In [1]: import numpy as np

In [2]: np.set_printoptions(suppress=True, linewidth=160)

In [3]: K = np.load("a.npy")

In [4]: K
Out[4]: 
array([[0, 0, 1, 1, 0, 0, 0, 0, 0],
       [0, 0, 0, 0, 1, 0, 0, 0, 0],
       [1, 0, 0, 0, 0, 1, 0, 0, 1],
       [1, 0, 0, 0, 1, 1, 0, 1, 0],
       [0, 1, 0, 1, 0, 0, 0, 0, 0],
       [0, 0, 1, 1, 0, 0, 1, 0, 0],
       [0, 0, 0, 0, 0, 1, 0, 0, 0],
       [0, 0, 0, 1, 0, 0, 0, 0, 0],
       [0, 0, 1, 0, 0, 0, 0, 0, 0]])

In [5]: np.allclose(K[:-1].T @ np.linalg.lstsq(K[:-1].T, K[-1])[0], K[-1])
Out[5]: True

In [6]: np.abs(np.diag(np.linalg.qr(K)[1])) > 1e-9
Out[6]: array([ True,  True,  True,  True,  True,  True,  True,  True, False])

In [7]: np.round(K @ np.linalg.pinv(K) @ K, 2) + 0
Out[7]: 
array([[0., 0., 1., 1., 0., 0., 0., 0., 0.],
       [0., 0., 0., 0., 1., 0., 0., 0., 0.],
       [1., 0., 0., 0., 0., 1., 0., 0., 1.],
       [1., 0., 0., 0., 1., 1., 0., 1., 0.],
       [0., 1., 0., 1., 0., 0., 0., 0., 0.],
       [0., 0., 1., 1., 0., 0., 1., 0., 0.],
       [0., 0., 0., 0., 0., 1., 0., 0., 0.],
       [0., 0., 0., 1., 0., 0., 0., 0., 0.],
       [0., 0., 1., 0., 0., 0., 0., 0., 0.]])

In [8]: left, s, Vt = np.linalg.svd(K, full_matrices=False)

In [9]: (s > 1e-8).sum()
Out[9]: np.int64(8)

In [10]: print(np.round(left.T @ K @ Vt.T, 2) + 0)
[[2.46 0.   0.   0.   0.   0.   0.   0.   0.  ]
 [0.   2.46 0.   0.   0.   0.   0.   0.   0.  ]
 [0.   0.   1.37 0.   0.   0.   0.   0.   0.  ]
 [0.   0.   0.   1.37 0.   0.   0.   0.   0.  ]
 [0.   0.   0.   0.   0.78 0.   0.   0.   0.  ]
 [0.   0.   0.   0.   0.   0.78 0.   0.   0.  ]
 [0.   0.   0.   0.   0.   0.   0.65 0.   0.  ]
 [0.   0.   0.   0.   0.   0.   0.   0.65 0.  ]
 [0.   0.   0.   0.   0.   0.   0.   0.   0.  ]]

In [11]: s.round(2) + 0
Out[11]: array([2.46, 2.46, 1.37, 1.37, 0.78, 0.78, 0.65, 0.65, 0.  ])

In [12]: np.round(np.cumsum(s ** 2) / np.sum(s ** 2), 2)
Out[12]: array([0.34, 0.67, 0.78, 0.88, 0.92, 0.95, 0.98, 1.  , 1.  ])

In [13]: E = np.loadtxt("mat.csv", delimiter=",")

In [14]: print(E.round(2))
[[ 0.32 -0.8  -0.67 -0.55 -1.58 -0.14 -0.82 -0.09  1.3  -0.12]
 [-0.8  -0.04 -1.81  1.25  0.71  1.04  0.03 -0.91 -0.97  0.23]
 [-0.67 -1.81 -0.07 -0.3   0.07 -0.52 -0.42  0.14 -0.3   1.28]
 [-0.55  1.25 -0.3  -0.95  0.75  0.14 -1.07 -0.76  0.08 -0.51]
 [-1.58  0.71  0.07  0.75 -0.9   0.67  1.85  0.2  -0.07  2.03]
 [-0.14  1.04 -0.52  0.14  0.67 -0.5  -0.54  1.26 -0.82 -0.15]
 [-0.82  0.03 -0.42 -1.07  1.85 -0.54 -1.03  0.95 -1.17 -1.32]
 [-0.09 -0.91  0.14 -0.76  0.2   1.26  0.95  0.22 -0.69  0.57]
 [ 1.3  -0.97 -0.3   0.08 -0.07 -0.82 -1.17 -0.69 -0.27  0.12]
 [-0.12  0.23  1.28 -0.51  2.03 -0.15 -1.32  0.57  0.12  0.22]]

In [15]: r = np.linalg.matrix_rank(E)

In [16]: r
Out[16]: np.int64(9)

In [17]: null = np.linalg.svd(E)[2][r:].T

In [18]: np.round(E @ null, 2) + 0
Out[18]: 
array([[0.],
       [0.],
       [0.],
       [0.],
       [0.],
       [0.],
       [0.],
       [0.],
       [0.],
       [0.]])

In [19]: np.round(null[:, 0] / null[np.abs(null[:, 0]).round(6).argmax(), 0], 2) + 0
Out[19]: array([ 0.52,  0.04, -0.98, -0.46,  1.  , -0.63,  0.96,  0.  ,  0.99,  0.4 ])

In [20]: [int(np.linalg.matrix_rank(E[:, :j + 1])) for j in range(10)]
Out[20]: [1, 2, 3, 4, 5, 6, 7, 8, 9, 9]

In [21]: np.linalg.matrix_rank(E.T @ E), np.linalg.matrix_rank(E @ E.T)
Out[21]: (np.int64(9), np.int64(9))

In [22]: [int(np.linalg.matrix_rank(E[:i])) for i in range(1, len(E) + 1)]
Out[22]: [1, 2, 3, 4, 5, 6, 7, 8, 9, 9]

In [23]: np.round(null @ null.T, 2) + 0
Out[23]: 
array([[ 0.05,  0.  , -0.1 , -0.05,  0.11, -0.07,  0.1 ,  0.  ,  0.1 ,  0.04],
       [ 0.  ,  0.  , -0.01,  0.  ,  0.01,  0.  ,  0.01,  0.  ,  0.01,  0.  ],
       [-0.1 , -0.01,  0.2 ,  0.09, -0.2 ,  0.13, -0.19,  0.  , -0.2 , -0.08],
       [-0.05,  0.  ,  0.09,  0.04, -0.09,  0.06, -0.09,  0.  , -0.09, -0.04],
       [ 0.11,  0.01, -0.2 , -0.09,  0.21, -0.13,  0.2 ,  0.  ,  0.2 ,  0.08],
       [-0.07,  0.  ,  0.13,  0.06, -0.13,  0.08, -0.12,  0.  , -0.13, -0.05],
       [ 0.1 ,  0.01, -0.19, -0.09,  0.2 , -0.12,  0.19,  0.  ,  0.19,  0.08],
       [ 0.  ,  0.  ,  0.  ,  0.  ,  0.  ,  0.  ,  0.  ,  0.  ,  0.  ,  0.  ],
       [ 0.1 ,  0.01, -0.2 , -0.09,  0.2 , -0.13,  0.19,  0.  ,  0.2 ,  0.08],
       [ 0.04,  0.  , -0.08, -0.04,  0.08, -0.05,  0.08,  0.  ,  0.08,  0.03]])
